In [1]: import numpy as np

In [2]: import numpy.linalg as la

In [3]: np.set_printoptions(precision=2, suppress=True, linewidth=140, sign=" ")

In [4]: rng = np.random.default_rng(159)

In [5]: K = (rng.random((13, 13)) < 0.3) + np.eye(13)

In [6]: K /= K.sum(axis=1, keepdims=True)

In [7]: print(K)
[[ 0.17  0.    0.    0.17  0.    0.    0.    0.    0.17  0.    0.17  0.17  0.17]
 [ 0.    0.25  0.    0.    0.    0.    0.25  0.    0.    0.25  0.25  0.    0.  ]
 [ 0.17  0.    0.17  0.    0.17  0.    0.    0.    0.    0.    0.17  0.17  0.17]
 [ 0.17  0.17  0.    0.17  0.    0.17  0.17  0.17  0.    0.    0.    0.    0.  ]
 [ 0.    0.    0.14  0.    0.14  0.    0.14  0.    0.14  0.14  0.14  0.14  0.  ]
 [ 0.2   0.    0.2   0.    0.    0.2   0.2   0.    0.    0.    0.    0.    0.2 ]
 [ 0.17  0.    0.17  0.    0.17  0.    0.17  0.    0.    0.    0.17  0.    0.17]
 [ 0.    0.    0.33  0.    0.33  0.    0.    0.33  0.    0.    0.    0.    0.  ]
 [ 0.    0.    0.    0.    0.    0.    0.    0.    1.    0.    0.    0.    0.  ]
 [ 0.17  0.17  0.    0.    0.    0.    0.    0.    0.17  0.17  0.17  0.17  0.  ]
 [ 0.    0.    0.    0.    0.25  0.25  0.    0.    0.    0.    0.25  0.    0.25]
 [ 0.2   0.    0.    0.    0.    0.2   0.    0.    0.2   0.2   0.    0.2   0.  ]
 [ 0.    0.    0.    0.    0.    0.    0.    0.    0.    0.5   0.    0.    0.5 ]]

In [8]: mat = np.load("layer6.npy")

In [9]: mat
Out[9]: 
array([[-7,  3, -7,  2, -1],
       [-7,  3, -7,  2, -1],
       [-3,  7, -3,  6,  3],
       [-6,  4, -6,  3,  0],
       [-3,  7, -3,  6,  3],
       [-5,  5, -5,  4,  1],
       [-8,  2, -8,  1, -2],
       [-3,  7, -3,  6,  3],
       [-4,  6, -4,  5,  2],
       [-3,  7, -3,  6,  3]])

In [10]: lab = mat[:, 2] > np.median(mat[:, 2])

In [11]: u = mat[lab].mean(axis=0) - mat[~lab].mean(axis=0)

In [12]: ((mat - mat.mean(axis=0)) @ u > 0).astype(int)
Out[12]: array([ 0,  0,  1,  0,  1,  0,  0,  1,  1,  1])

In [13]: lab.astype(int)
Out[13]: array([ 0,  0,  1,  0,  1,  0,  0,  1,  1,  1])

In [14]: np.argsort(-np.abs(u).round(6), kind="stable")
Out[14]: array([ 0,  1,  2,  3,  4])

In [15]: dist = la.norm(mat[:, None] - mat[None], axis=-1)

In [16]: dist[8]
Out[16]: array([ 6.71,  6.71,  2.24,  4.47,  2.24,  2.24,  8.94,  2.24,  0.  ,  2.24])

In [17]: print(la.norm(mat - mat.mean(axis=0), axis=1))
[ 4.7   4.7   4.25  2.46  4.25  0.22  6.93  4.25  2.01  4.25]

In [18]: la.norm(mat, axis=1)
Out[18]: array([ 10.58,  10.58,  10.58,   9.85,  10.58,   9.59,  11.7 ,  10.58,   9.85,  10.58])

In [19]: np.unravel_index(dist.round(6).argmax(), dist.shape)
Out[19]: (np.int64(2), np.int64(6))

In [20]: Xs = mat - mat.mean(axis=0)

In [21]: vecs = la.svd(Xs)[2][:2]

In [22]: B = Xs - Xs @ vecs.T @ vecs

In [23]: np.round(np.cov(Xs @ vecs.T, rowvar=False), 2) + 0
Out[23]: 
array([[ 19.39,   0.  ],
       [  0.  ,   0.  ]])

In [24]: np.round(la.norm(B) / la.norm(Xs), 2)
Out[24]: np.float64(0.0)

In [25]: np.round((Xs @ vecs.T).std(axis=0), 2) + 0
Out[25]: array([ 4.18,  0.  ])

In [26]: print(la.norm(B, axis=1).round(6).argmax())
0

In [27]: Z = mat[[2, 0]].astype(float)

In [28]: for _ in range(4):
    ...:     lab = la.norm(mat[:, None] - Z, axis=-1).argmin(axis=1)
    ...:     Z = np.array([mat[lab == j].mean(axis=0) for j in range(2)])
    ...: 

In [29]: print(lab)
[ 1  1  0  1  0  0  1  0  0  0]

In [30]: Z[1] - Z[0]
Out[30]: array([-3.5, -3.5, -3.5, -3.5, -3.5])

In [31]: F = np.loadtxt("m.csv", delimiter=",")

In [32]: print(F)
[[  1.  -4.  16. -64.]
 [  1.  -3.   9. -27.]
 [  1.  -2.   4.  -8.]
 [  1.  -1.   1.  -1.]
 [  1.   0.   0.   0.]
 [  1.   1.   1.   1.]
 [  1.   2.   4.   8.]
 [  1.   3.   9.  27.]
 [  1.   4.  16.  64.]
 [  1.   5.  25. 125.]
 [  1.   6.  36. 216.]
 [  1.   7.  49. 343.]
 [  1.   8.  64. 512.]
 [  1.   9.  81. 729.]]

In [33]: x0 = np.array([2, 2, 2, 3])

In [34]: target = F @ x0

In [35]: target
Out[35]: array([-166.,  -67.,  -18.,   -1.,    2.,    9.,   38.,  107.,  234.,  437.,  734., 1143., 1682., 2369.])

In [36]: np.round(la.pinv(F) @ F, 2) + 0
Out[36]: 
array([[ 1.,  0.,  0.,  0.],
       [ 0.,  1.,  0.,  0.],
       [ 0.,  0.,  1.,  0.],
       [ 0.,  0.,  0.,  1.]])

In [37]: target = target + 0.05 * rng.normal(size=14)

In [38]: target
Out[38]: array([-166.04,  -67.1 ,  -18.06,   -0.92,    2.04,    8.93,   38.05,  107.  ,  233.95,  437.04,  733.95, 1142.95, 1681.94, 2369.07])

In [39]: beta, *_ = la.lstsq(F, target)

In [40]: np.round(F.T @ (target - F @ beta), 2) + 0
Out[40]: array([ 0.,  0.,  0.,  0.])

In [41]: [round(float(la.norm(la.solve(F.T @ F + lam * np.eye(4), F.T @ target))), 2) for lam in (0, 1, 10, 100)]
Out[41]: [4.59, 4.45, 4.13, 3.73]

In [42]: print(beta.round())
[ 2.  2.  2.  3.]

In [43]: np.round(la.norm(target - F @ beta), 2)
Out[43]: np.float64(0.19)

In [44]: B = np.c_[F[:, :1] @ np.array([[2]]), np.array([2, 2, 1, 3, 2, 3, 3, 1, 3, 2, 3, 2, 0, 0])]

In [45]: B
Out[45]: 
array([[ 2.,  2.],
       [ 2.,  2.],
       [ 2.,  1.],
       [ 2.,  3.],
       [ 2.,  2.],
       [ 2.,  3.],
       [ 2.,  3.],
       [ 2.,  1.],
       [ 2.,  3.],
       [ 2.,  2.],
       [ 2.,  3.],
       [ 2.,  2.],
       [ 2.,  0.],
       [ 2.,  0.]])

In [46]: np.round(la.norm(B - F @ la.lstsq(F, B)[0], axis=0), 2) + 0
Out[46]: array([ 0.  ,  2.65])

In [47]: print(la.norm(la.qr(F)[0].T @ B, axis=0) ** 2 / ((B ** 2).sum(axis=0) + 1e-12))
[ 1.    0.89]

In [48]: la.matrix_rank(B)
Out[48]: np.int64(2)

In [49]: np.round(la.lstsq(F, B[:, 0])[0], 2) + 0
Out[49]: array([ 2.,  0.,  0.,  0.])

In [50]: blk = np.stack([B, -3 * B, B[::-1]])

In [51]: print(la.norm(blk, axis=(1, 2)))
[ 11.09  33.27  11.09]

In [52]: blk.shape
Out[52]: (3, 14, 2)

In [53]: blk.sum(axis=0)
Out[53]: 
array([[-2., -4.],
       [-2., -4.],
       [-2.,  0.],
       [-2., -3.],
       [-2., -2.],
       [-2., -3.],
       [-2., -5.],
       [-2.,  1.],
       [-2., -3.],
       [-2., -2.],
       [-2., -3.],
       [-2., -3.],
       [-2.,  2.],
       [-2.,  2.]])

In [54]: (blk @ B.T).shape
Out[54]: (3, 14, 14)

In [55]: la.matrix_rank(blk.reshape(3, -1))
Out[55]: np.int64(2)

In [56]: X = np.load("out11.npy")

In [57]: X
Out[57]: 
array([[ 0,  0,  0,  0,  0,  0,  1,  0,  0,  0,  0,  0,  0],
       [ 0,  0,  1,  0,  0,  0,  0,  0,  0,  0,  1,  1,  1],
       [ 0,  1,  0,  0,  0,  0,  1,  0,  0,  0,  1,  0,  1],
       [ 0,  0,  0,  0,  0,  0,  0,  0,  0,  0,  0,  0,  1],
       [ 0,  0,  0,  0,  0,  0,  0,  1,  1,  0,  0,  1,  0],
       [ 0,  0,  0,  0,  0,  0,  0,  0,  0,  1,  1,  0,  0],
       [ 1,  0,  1,  0,  0,  0,  0,  0,  0,  0,  1,  0,  0],
       [ 0,  0,  0,  0,  1,  0,  0,  0,  0,  0,  1,  0,  1],
       [ 0,  0,  0,  0,  1,  0,  0,  0,  0,  0,  0,  0,  0],
       [ 0,  0,  0,  0,  0,  1,  0,  0,  0,  0,  0,  0,  0],
       [ 0,  1,  1,  0,  0,  1,  1,  1,  0,  0,  0,  0,  0],
       [ 0,  1,  0,  0,  1,  0,  0,  0,  0,  0,  0,  0,  0],
       [ 0,  1,  1,  1,  0,  0,  0,  1,  0,  0,  0,  0,  0]])

In [58]: np.argwhere(np.triu(X))
Out[58]: 
array([[  0,   6],
       [  1,   2],
       [  1,  10],
       [  1,  11],
       [  1,  12],
       [  2,   6],
       [  2,  10],
       [  2,  12],
       [  3,  12],
       [  4,   7],
       [  4,   8],
       [  4,  11],
       [  5,   9],
       [  5,  10],
       [  6,  10],
       [  7,  10],
       [  7,  12]])

In [59]: Lm = np.diag(X.sum(axis=1)) - X

In [60]: Lm @ np.ones(13)
Out[60]: array([ 0.,  0.,  0.,  0.,  0.,  0.,  0.,  0.,  0.,  0.,  0.,  0.,  0.])

In [61]: round(la.det(Lm[1:, 1:]))
Out[61]: 236

In [62]: np.round(la.eigvalsh(Lm), 2) + 0
Out[62]: array([ 0.  ,  0.34,  0.46,  0.62,  1.12,  1.75,  2.4 ,  2.53,  3.33,  4.41,  4.94,  5.46,  6.65])

In [63]: A = np.loadtxt("test2.csv", delimiter=",")

In [64]: A
Out[64]: 
array([[ 20.14,   2.67,  13.92,   5.51,  14.58,   7.45,   6.54,  12.81,  17.04,  13.  ,  19.4 ,  12.15,  22.73,  19.94,  19.53],
       [  0.69,  -0.08,  -3.53,   2.  ,  -0.13,   5.31,  -1.11,   1.99,   1.61,  -2.66,  -1.76,   1.41,  -2.72,  -5.98,   4.72],
       [ 11.79,   1.72,  13.12,   4.32,   5.  ,  19.42,   3.58,  12.5 ,  17.63,   8.75,  16.12,  13.46,  14.46,  14.33,  20.69],
       [ 14.47,   3.79,   5.99,   4.87,  12.56,   1.84,   5.69,   7.22,  10.01,   8.49,   9.48,   5.73,  14.28,  10.25,  12.05],
       [  3.97,  -3.46,   2.18,   1.72,  -0.71,  10.05,  -2.65,   6.76,   6.18,  -1.14,   6.73,   7.19,   2.48,   0.27,  10.27],
       [  7.36,   4.45,  -1.2 ,   3.98,   8.31,  -0.09,   4.13,   2.25,   3.93,   3.38,  -0.04,   0.43,   4.74,   0.28,   5.76],
       [  7.28,   5.24,   0.77,   4.25,   7.59,   3.98,   4.75,   3.31,   6.25,   4.47,   1.17,   1.9 ,   5.49,   1.93,   7.99],
       [  2.56,   8.86,  -5.55,   4.41,   6.93,   0.51,   6.07,  -1.94,   1.39,   2.27,  -8.56,  -4.24,  -1.3 ,  -5.64,   2.13],
       [ 26.06,   9.54,  21.01,   8.18,  20.8 ,  12.97,  13.45,  15.5 ,  25.2 ,  21.67,  23.57,  14.68,  31.48,  29.91,  26.12],
       [ 12.31,   5.85,   4.14,   5.08,  11.91,   2.35,   6.62,   5.39,   9.  ,   8.07,   5.7 ,   3.7 ,  11.61,   7.69,  10.55],
       [  6.23,   9.8 ,  -7.  ,   5.  ,  12.28,  -8.09,   7.72,  -3.15,  -0.66,   3.8 ,  -9.05,  -6.63,   1.65,  -4.6 ,  -0.39],
       [  9.13,   7.5 ,  -4.71,   4.82,  13.44,  -9.01,   6.82,  -0.95,   0.61,   4.55,  -4.45,  -4.26,   5.18,  -1.26,   1.43],
       [ 19.42,  -1.07,  10.86,   4.36,  13.65,   1.87,   3.46,  11.89,  12.95,   9.6 ,  18.8 ,  11.  ,  20.66,  16.63,  16.22],
       [  3.94,   2.86,  -5.53,   3.03,   5.88,  -3.16,   1.92,  -0.17,  -0.42,  -0.42,  -4.19,  -2.17,  -0.29,  -5.44,   1.72],
       [  0.84,  -7.23,   2.1 ,   0.41,  -5.91,  14.13,  -6.33,   7.79,   5.75,  -4.52,   7.88,   9.21,  -0.7 ,  -2.  ,  10.89],
       [  5.08, -10.9 ,   1.17,  -0.09,  -2.19,   4.5 ,  -7.98,   8.28,   2.95,  -5.08,  11.  ,   8.96,   2.77,  -0.68,   8.74],
       [ -3.72,  -0.82, -16.22,   0.84,   0.88, -11.95,  -3.13,  -6.18, -11.25,  -9.33, -14.25,  -8.82, -11.94, -19.04,  -8.43],
       [ 13.69,   0.57,   6.02,   3.96,  10.24,   2.43,   3.06,   8.18,   9.37,   6.42,  11.27,   7.16,  13.4 ,   9.49,  12.24],
       [  3.79,  12.24, -15.34,   5.03,  14.74, -19.47,   8.72,  -9.36,  -8.44,   1.2 , -18.96, -14.58,  -3.84, -12.61,  -9.1 ],
       [ 12.27,  -0.26,   6.24,   3.6 ,   8.14,   4.97,   2.06,   8.56,   9.67,   5.46,  11.46,   7.96,  12.1 ,   8.76,  12.82],
       [  5.16,  11.15,  -1.44,   5.43,   8.84,   4.67,   8.58,   0.11,   5.85,   6.03,  -5.37,  -1.95,   2.9 ,  -0.51,   6.14],
       [ -5.58, -12.37,  -4.34,  -1.85, -12.28,  11.12, -12.05,   5.01,  -1.16, -12.22,   2.99,   6.69,  -9.58, -11.56,   5.18],
       [  4.54,   0.2 ,   5.84,   2.85,  -0.3 ,  17.  ,   0.34,   8.1 ,  10.92,   2.37,   7.86,   8.95,   4.64,   3.98,  14.28],
       [  1.91,  -2.66,  -2.88,   1.5 ,  -0.18,   3.93,  -2.71,   3.18,   1.39,  -3.33,   0.93,   2.75,  -1.43,  -5.  ,   5.11],
       [  9.91,   0.58,   1.6 ,   3.38,   8.14,   0.15,   1.96,   5.24,   5.41,   3.32,   5.89,   3.94,   8.08,   3.66,   8.21],
       [ 15.84,  -5.77,   8.41,   2.68,   8.73,   1.94,  -1.09,  11.62,   9.85,   4.7 ,  18.26,  11.34,  16.07,  12.06,  14.29],
       [ -0.67,   1.5 ,  -4.97,   2.2 ,  -0.27,   5.15,  -0.31,   0.57,   0.75,  -2.87,  -4.57,  -0.23,  -4.49,  -7.79,   3.46]])

In [65]: x0 = np.array([0, 1, -2, 1, 2, 3, -1, -1, -1, -3, 2, 1, 2, 3, 3])

In [66]: h1 = np.maximum(A @ x0, 0)

In [67]: np.flatnonzero(h1 > 1e-9)
Out[67]: array([  0,   1,   2,   3,   4,   5,   6,   8,   9,  12,  14,  15,  17,  19,  20,  21,  22,  23,  24,  25,  26])

In [68]: np.tanh(A @ x0)
Out[68]: 
array([ 1.  ,  1.  ,  1.  ,  1.  ,  1.  ,  1.  ,  1.  , -1.  ,  1.  ,  1.  , -1.  , -0.67,  1.  , -1.  ,  1.  ,  1.  , -1.  ,  1.  , -1.  ,
        1.  ,  1.  ,  1.  ,  1.  ,  1.  ,  1.  ,  1.  ,  1.  ])

In [69]: u, r1 = A[6], A[5]

In [70]: round(u @ r1, 2)
Out[70]: np.float64(295.71)

In [71]: pr = (u @ r1) / (u @ u) * u

In [72]: print(round(float((r1 - pr) @ u), 2))
0.0

In [73]: round(la.norm(u + r1) ** 2 + la.norm(u - r1) ** 2, 2)
Out[73]: np.float64(1266.15)

In [74]: pr
Out[74]: array([ 5.86,  4.21,  0.62,  3.41,  6.1 ,  3.2 ,  3.82,  2.66,  5.02,  3.59,  0.94,  1.53,  4.41,  1.55,  6.43])

In [75]: W0 = np.load("a.npy")

In [76]: W0
Out[76]: 
array([[ -3,  -2,   2,  -1,  -3,   0,   0,   2,  -3,   3,  -1,   0,  -1,   1,   3],
       [  2,   3,  -1,  -2,   0,   3,  -3,  -3,  -2,   1,  -1,  -1,   0,  -2,  -3],
       [  2,  -2,   3,   3,   0,   0,   3,   0,   2,   0,   0,   2,   3,   1,   1],
       [  0,   2,   2,   0,  -2,  -3,  -3,  -3,   0,  -2,  -1,   3,  -1,   0,   1],
       [  0,   2,   1,  -2,   0,  -1,  -2,   0,  -1,  -2,  -1,   2,  -1,   1,   3],
       [ -2,   2,   1,  -1,   3,  -1,  -1,   2,  -2,  -1,   2,  -2,   2,   0,  -1],
       [ -3,   3,   1,   2,   3,   0,  -3,  -3,  -1,   1,  -2,   0,   1,  -3,   0],
       [  2,   1,   3,  -2,   2,  -1,  -3,   2,  -3,   0,   1,   3,  -3,   0,  -3],
       [  3,  -3,   2,   1,  -1,  -2,   0,  -3,   3,   2,  -2,  -1,   3,  -1,   2],
       [  5,  10,  -2,  -9,  -3,  12, -12, -10, -11,   7,  -5,  -4,  -1,  -7,  -9]])

In [77]: round(la.norm(W0, 2) / la.norm(W0), 2)
Out[77]: np.float64(0.84)

In [78]: la.matrix_rank(W0, rtol=0.1)
Out[78]: np.int64(8)

In [79]: print([round(float(x), 2) for x in la.svd(W0, compute_uv=False)[:3]])
[32.4, 10.93, 9.5]

In [80]: r = la.matrix_rank(W0)

In [81]: r
Out[81]: np.int64(9)

In [82]: N = la.svd(W0)[2][r:].T

In [83]: [int(la.matrix_rank(W0[:, :j + 1])) for j in range(15)]
Out[83]: [1, 2, 3, 4, 5, 6, 7, 8, 9, 9, 9, 9, 9, 9, 9]

In [84]: print(np.allclose(W0 @ N, 0))
True

In [85]: print([int(la.matrix_rank(np.delete(W0, i, axis=0))) for i in range(10)])
[9, 9, 8, 8, 8, 8, 8, 8, 8, 9]
